>>> import numpy as np
>>> np.set_printoptions(precision=2, suppress=True, linewidth=140, sign=" ")
>>> def tidy(a):
...     return np.round(a, 2) + 0
... 
>>> M = np.load("sample13.npy")
>>> M
array([[ -1.89, -18.46,  -4.93],
       [ -3.85,   9.98,  10.09],
       [  7.17, -16.48,  -1.68],
       [ -2.83, -41.66, -39.89],
       [ -0.73,  -1.03, -21.84],
       [ -9.82,  14.22, -16.29],
       [ -0.35,  22.04,  -4.34],
       [ -6.01, -30.02,  16.12],
       [ -3.14,  -5.77,  19.24],
       [ -3.23,  12.31,   0.93],
       [  0.51,  25.11,  -0.02],
       [ -3.22,  -3.3 ,   4.02],
       [  6.47,  -7.97,  10.17],
       [ -9.41,   6.53, -25.62],
       [ -5.88,   6.53,  -7.67],
       [ -2.6 , -27.59,   4.02],
       [  1.51,   2.62,   7.13],
       [ -1.11,  -6.06,  -9.59],
       [ 18.54,  -8.23,  -7.46],
       [  1.02, -15.17,  -1.18],
       [  7.85,  -5.95, -19.33],
       [  7.11, -19.76,  26.28]])
>>> T = np.stack([M, 2 * M, M[::-1]])
>>> tidy(np.linalg.norm(T, axis=(1, 2)))
array([ 112.44,  224.88,  112.44])
>>> np.linalg.matrix_rank(T.reshape(3, -1))
np.int64(2)
>>> np.linalg.matrix_rank(T)
array([ 3,  3,  3])
>>> (T @ M.T).shape
(3, 22, 22)
>>> cen = (M - M.mean(axis=0)) / M.std(axis=0)
>>> np.argwhere(np.abs(cen) > 2)
array([[  3,   1],
       [  3,   2],
       [ 18,   0]])
>>> beta = np.linalg.lstsq(np.delete(cen, 2, axis=1), cen[:, 2])[0]
>>> tidy(1 - np.var(cen[:, 2] - np.delete(cen, 2, axis=1) @ beta))
np.float64(0.02)
>>> cov = np.cov(M, rowvar=False)
>>> tidy(np.corrcoef(M.T))
array([[ 1.  , -0.18,  0.15],
       [-0.18,  1.  ,  0.  ],
       [ 0.15,  0.  ,  1.  ]])
>>> tidy(np.linalg.eigvalsh(cov)[::-1])
array([ 287.76,  241.82,   38.86])
>>> tidy(np.median(M, axis=0))
array([-1.5 , -5.86, -1.43])
>>> np.argwhere(np.triu(np.abs(np.corrcoef(M.T)) > 0.8, 1))
array([], shape=(0, 2), dtype=int64)
>>> tidy(np.polyfit(M[:, 0], M[:, 1], 1))
array([-0.47, -5.  ])
>>> tidy(cov)
array([[ 41.59, -19.6 ,  15.39],
       [-19.6 , 286.19,   0.84],
       [ 15.39,   0.84, 240.64]])
>>> tidy(np.corrcoef(M[:, 0], M[:, 1])[0, 1])
np.float64(-0.18)
>>> x0 = np.ones(3)
>>> for _ in range(4):
...     x0 = cov @ x0
...     x0 /= np.linalg.norm(x0)
...     print(round(x0 @ cov @ x0, 2))
... 
262.24
268.58
272.37
275.7
>>> tidy(np.linalg.eigvalsh(cov)[-1])
np.float64(287.76)
>>> basis = M[[0, 20]].astype(float)
>>> for _ in range(3):
...     labels = np.linalg.norm(M[:, None] - basis, axis=-1).argmin(axis=1)
...     basis = np.array([M[labels == j].mean(axis=0) for j in range(2)])
... 
>>> labels
array([ 0,  1,  0,  0,  1,  1,  1,  0,  0,  1,  1,  0,  0,  1,  1,  0,  1,  1,  0,  0,  1,  0])
>>> tidy(basis)
array([[  1.87, -17.67,   2.25],
       [ -2.23,   7.85,  -7.87]])
>>> np.bincount(labels)
array([ 11,  11])
>>> A2 = np.array([[3]])
>>> basis = np.array([[4, 0, 0, 2, -2],
...     [5, 0, 5, 2, 1],
...     [5, -3, -4, -3, 4],
...     [-3, 0, -2, 5, 5],
...     [1, 3, -3, -5, -1]])
>>> E = np.block([[A2, np.zeros((1, 5))], [np.zeros((5, 1)), basis]])
>>> E
array([[ 3.,  0.,  0.,  0.,  0.,  0.],
       [ 0.,  4.,  0.,  0.,  2., -2.],
       [ 0.,  5.,  0.,  5.,  2.,  1.],
       [ 0.,  5., -3., -4., -3.,  4.],
       [ 0., -3.,  0., -2.,  5.,  5.],
       [ 0.,  1.,  3., -3., -5., -1.]])
>>> cen = M - M.mean(axis=0)
>>> U, sigma, Vt = np.linalg.svd(cen, full_matrices=False)
>>> np.abs(U[:, 0]).argmax()
np.int64(3)
>>> tidy(sigma ** 2 / (sigma ** 2).sum())
array([ 0.51,  0.43,  0.07])
>>> tidy(np.abs(Vt[-1]))
array([ 0.99,  0.08,  0.08])
>>> tidy(Vt[0] * np.sign(Vt[0, np.abs(Vt[0]).argmax()]))
array([-0.08,  1.  , -0.01])
>>> tidy((sigma ** 2).sum() ** 2 / (sigma ** 4).sum())
np.float64(2.26)
>>> np.abs(Vt[0]).argmax()
np.int64(1)
>>> E @ E
array([[  9.,   0.,   0.,   0.,   0.,   0.],
       [  0.,   8.,  -6.,   2.,  28.,   4.],
       [  0.,  40., -12., -27.,   0.,  19.],
       [  0.,  -2.,  24.,  -5., -19., -48.],
       [  0., -32.,  21., -17.,   0.,  18.],
       [  0.,  18.,   6.,  40.,  -3., -35.]])
>>> np.flatnonzero(np.linalg.matrix_power((E != 0) + (E.T != 0) + np.eye(6), 6)[2])
array([ 1,  2,  3,  4,  5])
>>> tidy(np.linalg.det(E))
np.float64(22680.0)
>>> tidy(np.sort(np.linalg.eigvals(E).real))
array([-3.79, -3.79,  3.  ,  3.68,  3.68,  4.22])
>>> (E != 0).astype(int)
array([[ 1,  0,  0,  0,  0,  0],
       [ 0,  1,  0,  0,  1,  1],
       [ 0,  1,  0,  1,  1,  1],
       [ 0,  1,  1,  1,  1,  1],
       [ 0,  1,  0,  1,  1,  1],
       [ 0,  1,  1,  1,  1,  1]])
>>> rng = np.random.default_rng(73)
>>> labels = rng.permutation(6)
>>> labels
array([ 2,  3,  4,  0,  5,  1])
>>> A2 = E[labels][:, labels]
>>> np.diag(A2)
array([ 0., -4.,  5.,  3., -1.,  4.])
>>> tidy(np.sort(np.abs(np.linalg.eigvals(A2))))
array([ 3.  ,  4.22,  5.84,  5.84,  7.25,  7.25])
>>> tidy(np.linalg.det(A2)), tidy(np.linalg.det(E[labels]))
(np.float64(22680.0), np.float64(-22680.0))
>>> np.allclose(A2, E)
False
>>> A2
array([[ 0.,  5.,  2.,  0.,  1.,  5.],
       [-3., -4., -3.,  0.,  4.,  5.],
       [ 0., -2.,  5.,  0.,  5., -3.],
       [ 0.,  0.,  0.,  3.,  0.,  0.],
       [ 3., -3., -5.,  0., -1.,  1.],
       [ 0.,  0.,  2.,  0., -2.,  4.]])
